>>> import numpy as np
>>> np.set_printoptions(precision=1, suppress=True, linewidth=160, sign=" ")
>>> A = np.loadtxt("w.csv", delimiter=",")
>>> A
array([[  9.,   3.,   6.,  -6.,   0.,   6.,   6.,  -9.],
       [  3.,   5.,   4.,   0.,   2.,   8.,  -4.,  -7.],
       [  6.,   4.,   5.,  -3.,   1.,   7.,   1.,  -8.],
       [ -6.,   0.,  -3.,   5.,   1.,  -1.,  -7.,   4.],
       [  0.,   2.,   1.,   1.,   1.,   3.,  -3.,  -2.],
       [  6.,   8.,   7.,  -1.,   3.,  13.,  -5., -12.],
       [  6.,  -4.,   1.,  -7.,  -3.,  -5.,  13.,   0.],
       [ -9.,  -7.,  -8.,   4.,  -2., -12.,   0.,  13.]])
>>> # equal to its transpose
>>> np.round(A @ np.linalg.pinv(A) @ A, 1) + 0
array([[  9.,   3.,   6.,  -6.,   0.,   6.,   6.,  -9.],
       [  3.,   5.,   4.,   0.,   2.,   8.,  -4.,  -7.],
       [  6.,   4.,   5.,  -3.,   1.,   7.,   1.,  -8.],
       [ -6.,   0.,  -3.,   5.,   1.,  -1.,  -7.,   4.],
       [  0.,   2.,   1.,   1.,   1.,   3.,  -3.,  -2.],
       [  6.,   8.,   7.,  -1.,   3.,  13.,  -5., -12.],
       [  6.,  -4.,   1.,  -7.,  -3.,  -5.,  13.,   0.],
       [ -9.,  -7.,  -8.,   4.,  -2., -12.,   0.,  13.]])
>>> np.unique(A.round(6), axis=0).shape
(8, 8)
>>> np.abs(np.diag(np.linalg.qr(A)[1])) > 1e-9
array([ True,  True, False, False, False, False, False, False])
>>> np.round(np.linalg.det(A), 1)
np.float64(0.0)
>>> np.round(np.sort(np.abs(np.linalg.eigvals(A))), 1) + 0
array([  0. ,   0. ,   0. ,   0. ,   0. ,   0. ,  23.5,  40.5])
>>> (A + A.T) / 2
array([[  9.,   3.,   6.,  -6.,   0.,   6.,   6.,  -9.],
       [  3.,   5.,   4.,   0.,   2.,   8.,  -4.,  -7.],
       [  6.,   4.,   5.,  -3.,   1.,   7.,   1.,  -8.],
       [ -6.,   0.,  -3.,   5.,   1.,  -1.,  -7.,   4.],
       [  0.,   2.,   1.,   1.,   1.,   3.,  -3.,  -2.],
       [  6.,   8.,   7.,  -1.,   3.,  13.,  -5., -12.],
       [  6.,  -4.,   1.,  -7.,  -3.,  -5.,  13.,   0.],
       [ -9.,  -7.,  -8.,   4.,  -2., -12.,   0.,  13.]])
>>> rng = np.random.default_rng(11)
>>> lab = rng.permutation(8)
>>> lab
array([ 3,  1,  7,  5,  4,  2,  0,  6])
>>> A2 = A[lab][:, lab]
>>> A2
array([[  5.,   0.,   4.,  -1.,   1.,  -3.,  -6.,  -7.],
       [  0.,   5.,  -7.,   8.,   2.,   4.,   3.,  -4.],
       [  4.,  -7.,  13., -12.,  -2.,  -8.,  -9.,   0.],
       [ -1.,   8., -12.,  13.,   3.,   7.,   6.,  -5.],
       [  1.,   2.,  -2.,   3.,   1.,   1.,   0.,  -3.],
       [ -3.,   4.,  -8.,   7.,   1.,   5.,   6.,   1.],
       [ -6.,   3.,  -9.,   6.,   0.,   6.,   9.,   6.],
       [ -7.,  -4.,   0.,  -5.,  -3.,   1.,   6.,  13.]])
>>> np.allclose(A2, A)
False
>>> np.round(np.sort(np.abs(np.linalg.eigvals(A2))), 1) + 0
array([  0. ,   0. ,   0. ,   0. ,   0. ,   0. ,  23.5,  40.5])
>>> np.round(np.linalg.det(A2), 1), round(np.linalg.det(A[lab]), 1)
(np.float64(0.0), np.float64(-0.0))
>>> np.trace(A2)
np.float64(64.0)
>>> A2.reshape(-1, 2)
array([[  5.,   0.],
       [  4.,  -1.],
       [  1.,  -3.],
       [ -6.,  -7.],
       [  0.,   5.],
       [ -7.,   8.],
       [  2.,   4.],
       [  3.,  -4.],
       [  4.,  -7.],
       [ 13., -12.],
       [ -2.,  -8.],
       [ -9.,   0.],
       [ -1.,   8.],
       [-12.,  13.],
       [  3.,   7.],
       [  6.,  -5.],
       [  1.,   2.],
       [ -2.,   3.],
       [  1.,   1.],
       [  0.,  -3.],
       [ -3.,   4.],
       [ -8.,   7.],
       [  1.,   5.],
       [  6.,   1.],
       [ -6.,   3.],
       [ -9.,   6.],
       [  0.,   6.],
       [  9.,   6.],
       [ -7.,  -4.],
       [  0.,  -5.],
       [ -3.,   1.],
       [  6.,  13.]])
>>> A2.ravel(order="F")
array([  5.,   0.,   4.,  -1.,   1.,  -3.,  -6.,  -7.,   0.,   5.,  -7.,   8.,   2.,   4.,   3.,  -4.,   4.,  -7.,  13., -12.,  -2.,  -8.,  -9.,   0.,  -1.,
         8., -12.,  13.,   3.,   7.,   6.,  -5.,   1.,   2.,  -2.,   3.,   1.,   1.,   0.,  -3.,  -3.,   4.,  -8.,   7.,   1.,   5.,   6.,   1.,  -6.,   3.,
        -9.,   6.,   0.,   6.,   9.,   6.,  -7.,  -4.,   0.,  -5.,  -3.,   1.,   6.,  13.])
>>> blk = A2.reshape(8, 2, -1)
>>> np.einsum("ihd,ihd->ih", blk, blk)
array([[  42.,   95.],
       [ 138.,   45.],
       [ 378.,  149.],
       [ 378.,  119.],
       [  18.,   11.],
       [ 138.,   63.],
       [ 162.,  153.],
       [  90.,  215.]])
>>> blk.sum(axis=1)
array([[  6.,  -3.,  -2.,  -8.],
       [  2.,   9.,  -4.,   4.],
       [  2., -15.,   4., -12.],
       [  2.,  15.,  -6.,   8.],
       [  2.,   3.,  -2.,   0.],
       [ -2.,   9.,  -2.,   8.],
       [ -6.,   9.,   0.,  12.],
       [-10.,  -3.,   6.,   8.]])
>>> np.einsum("ihd,jhd->hij", blk, blk).shape
(2, 8, 8)
>>> blk[:, 0]
array([[  5.,   0.,   4.,  -1.],
       [  0.,   5.,  -7.,   8.],
       [  4.,  -7.,  13., -12.],
       [ -1.,   8., -12.,  13.],
       [  1.,   2.,  -2.,   3.],
       [ -3.,   4.,  -8.,   7.],
       [ -6.,   3.,  -9.,   6.],
       [ -7.,  -4.,   0.,  -5.]])
>>> blk.shape
(8, 2, 4)
>>> rank = np.linalg.matrix_rank(A)
>>> rank
np.int64(2)
>>> N = np.linalg.svd(A)[2][rank:].T
>>> np.allclose(A @ N, 0)
True
>>> np.round(N @ N.T, 1) + 0
array([[ 0.7,  0. , -0.2,  0.2,  0. , -0.1, -0.3,  0.2],
       [ 0. ,  0.9, -0.1,  0. , -0.1, -0.2,  0.2,  0.2],
       [-0.2, -0.1,  0.9,  0.1,  0. , -0.2,  0. ,  0.2],
       [ 0.2,  0. ,  0.1,  0.8, -0.1,  0. ,  0.3, -0.1],
       [ 0. , -0.1,  0. , -0.1,  1. , -0.1,  0.1,  0. ],
       [-0.1, -0.2, -0.2,  0. , -0.1,  0.6,  0.2,  0.3],
       [-0.3,  0.2,  0. ,  0.3,  0.1,  0.2,  0.4,  0. ],
       [ 0.2,  0.2,  0.2, -0.1,  0. ,  0.3,  0. ,  0.7]])
>>> [int(np.linalg.matrix_rank(A[:, :j + 1])) for j in range(8)]
[1, 2, 2, 2, 2, 2, 2, 2]
>>> N.shape
(8, 6)
>>> np.linalg.matrix_rank(A.T @ A), np.linalg.matrix_rank(A @ A.T)
(np.int64(2), np.int64(2))
>>> J = np.load("block16.npy")
>>> J
array([[ 3.7, -0.6,  0. , -0.8,  0.2],
       [-0.6,  4.4, -0.8, -0.2, -0.1],
       [ 0. , -0.8,  3.2,  0.3, -0.6],
       [-0.8, -0.2,  0.3,  4.1, -0.7],
       [ 0.2, -0.1, -0.6, -0.7,  2.6]])
>>> # symmetric
>>> A2 = J + rng.integers(-2, 3, (5, 2)) @ rng.integers(-2, 3, (2, 5))
>>> A2
array([[ 1.7, -4.6,  2. ,  3.2,  0.2],
       [ 1.4,  8.4, -2.8, -4.2, -0.1],
       [-2. , -4.8,  5.2,  4.3, -0.6],
       [-2.8, -3.2,  4.3,  7.1,  1.3],
       [ 2.2,  5.9,  1.4, -6.7,  6.6]])
>>> np.linalg.matrix_rank(A2 - J, tol=1e-8)
np.int64(2)
>>> A2 - J
array([[-2., -4.,  2.,  4.,  0.],
       [ 2.,  4., -2., -4.,  0.],
       [-2., -4.,  2.,  4.,  0.],
       [-2., -3.,  4.,  3.,  2.],
       [ 2.,  6.,  2., -6.,  4.]])
>>> np.abs(A2 - J).sum(axis=1)
array([ 12.,  12.,  12.,  14.,  20.])
>>> Lm = np.linalg.cholesky(J)
>>> Lm @ Lm.T
array([[ 3.7, -0.6,  0. , -0.8,  0.2],
       [-0.6,  4.4, -0.8, -0.2, -0.1],
       [ 0. , -0.8,  3.2,  0.3, -0.6],
       [-0.8, -0.2,  0.3,  4.1, -0.7],
       [ 0.2, -0.1, -0.6, -0.7,  2.6]])
>>> np.diag(Lm) ** 2
array([ 3.7,  4.3,  3.1,  3.9,  2.4])
>>> t = np.radians(45)
>>> r_ = np.eye(5)
>>> r_[4, 4] = r_[3, 3] = np.cos(t)
>>> r_[4, 3], r_[3, 4] = -np.sin(t), np.sin(t)
>>> r_
array([[ 1. ,  0. ,  0. ,  0. ,  0. ],
       [ 0. ,  1. ,  0. ,  0. ,  0. ],
       [ 0. ,  0. ,  1. ,  0. ,  0. ],
       [ 0. ,  0. ,  0. ,  0.7,  0.7],
       [ 0. ,  0. ,  0. , -0.7,  0.7]])
>>> A2 = J @ r_.T
>>> np.abs(A2 - J).max(axis=0)
array([ 0. ,  0. ,  0. ,  2. ,  2.7])
>>> np.allclose(J @ J.T, A2 @ A2.T)
True
>>> np.allclose(np.linalg.norm(J, axis=1), np.linalg.norm(A2, axis=1))
True
>>> A2
array([[ 3.7, -0.6,  0. , -0.4,  0.7],
       [-0.6,  4.4, -0.8, -0.2,  0.1],
       [ 0. , -0.8,  3.2, -0.2, -0.6],
       [-0.8, -0.2,  0.3,  2.4, -3.4],
       [ 0.2, -0.1, -0.6,  1.3,  2.3]])
>>> hat = np.triu(np.array([[-5, 3, -4, -3, 5],
...     [4, -5, 2, 4, 5],
...     [-3, 5, 2, -5, 1],
...     [4, -2, 4, 0, -1],
...     [0, 2, 2, 5, -1]]), 1) + np.eye(5)
>>> A2 = hat @ J @ np.linalg.inv(hat)
>>> np.round(np.trace(A2), 1), np.trace(J)
(np.float64(18.0), np.float64(18.0))
>>> hat @ J - J @ hat
array([[ 1.6,  5.4, -3.1, -4.1,  0.9],
       [-2.2, -1.1, -6.6, -9.9, -9.4],
       [ 4.2,  0.9, -0.5, -2. ,  7.2],
       [-0.2,  2.5, -2.2,  0.6,  6.2],
       [ 0. , -0.6,  1. , -2. , -0.6]])
>>> A2 = np.array([[-1, 3, 3],
...     [3, 1, 2],
...     [3, -1, 1],
...     [-2, -3, -1],
...     [0, -1, 0],
...     [3, 1, -1]])
>>> cent = np.array([[7, 8, 1, 3, 8, 9, 3], [6, 4, 0, 1, 3, 7, 6], [7, 3, 3, 2, 6, 5, 9]])
>>> K = A2 @ cent
>>> K
array([[ 32,  13,   8,   6,  19,  27,  42],
       [ 41,  34,   9,  14,  39,  44,  33],
       [ 22,  23,   6,  10,  27,  25,  12],
       [-39, -31,  -5, -11, -31, -44, -33],
       [ -6,  -4,   0,  -1,  -3,  -7,  -6],
       [ 20,  25,   0,   8,  21,  29,   6]])
>>> def softmax(z):
...     e = np.exp(z - z.max(axis=-1, keepdims=True))
...     return e / e.sum(axis=-1, keepdims=True)
... 
>>> softmax(K).sum(axis=1)
array([ 1.,  1.,  1.,  1.,  1.,  1.])
>>> np.round(softmax(10 * K[3]), 1) + 0
array([ 0.,  0.,  1.,  0.,  0.,  0.,  0.])
>>> att = K @ K.T / np.sqrt(7)
>>> softmax(att).round(6).argmax(axis=1)
array([ 1,  1,  1,  3,  3,  1])
>>> np.round(softmax(10 * J[2]), 1) + 0
array([ 0.,  0.,  1.,  0.,  0.])
>>> softmax(J).sum(axis=1)
array([ 1.,  1.,  1.,  1.,  1.])
>>> att = J @ J.T / np.sqrt(5)
>>> softmax(att).round(6).argmax(axis=1)
array([ 0,  1,  2,  3,  4])
>>> np.round(softmax(att), 1) + 0
array([[ 1. ,  0. ,  0. ,  0. ,  0. ],
       [ 0. ,  1. ,  0. ,  0. ,  0. ],
       [ 0. ,  0. ,  1. ,  0. ,  0. ],
       [ 0. ,  0. ,  0. ,  1. ,  0. ],
       [ 0.1,  0. ,  0. ,  0. ,  0.9]])
>>> np.round(softmax(att + np.triu(np.full(att.shape, -np.inf), 1)), 1) + 0
array([[ 1. ,  0. ,  0. ,  0. ,  0. ],
       [ 0. ,  1. ,  0. ,  0. ,  0. ],
       [ 0. ,  0. ,  1. ,  0. ,  0. ],
       [ 0. ,  0. ,  0. ,  1. ,  0. ],
       [ 0.1,  0. ,  0. ,  0. ,  0.9]])
>>> rank = np.linalg.matrix_rank(K)
>>> rank
np.int64(3)
>>> N = np.linalg.svd(K)[2][rank:].T
>>> np.round(K @ N, 1) + 0
array([[ 0.,  0.,  0.,  0.],
       [ 0.,  0.,  0.,  0.],
       [ 0.,  0.,  0.,  0.],
       [ 0.,  0.,  0.,  0.],
       [ 0.,  0.,  0.,  0.],
       [ 0.,  0.,  0.,  0.]])
>>> [int(np.linalg.matrix_rank(np.delete(K, i, axis=0))) for i in range(6)]
[3, 3, 3, 3, 3, 3]
>>> x0 = np.array([-3, 2, -2, -1, 2, 1, -1])
>>> K * x0
array([[ -96,   26,  -16,   -6,   38,   27,  -42],
       [-123,   68,  -18,  -14,   78,   44,  -33],
       [ -66,   46,  -12,  -10,   54,   25,  -12],
       [ 117,  -62,   10,   11,  -62,  -44,   33],
       [  18,   -8,    0,    1,   -6,   -7,    6],
       [ -60,   50,    0,   -8,   42,   29,   -6]])
>>> (K @ x0).argmax()
np.int64(5)
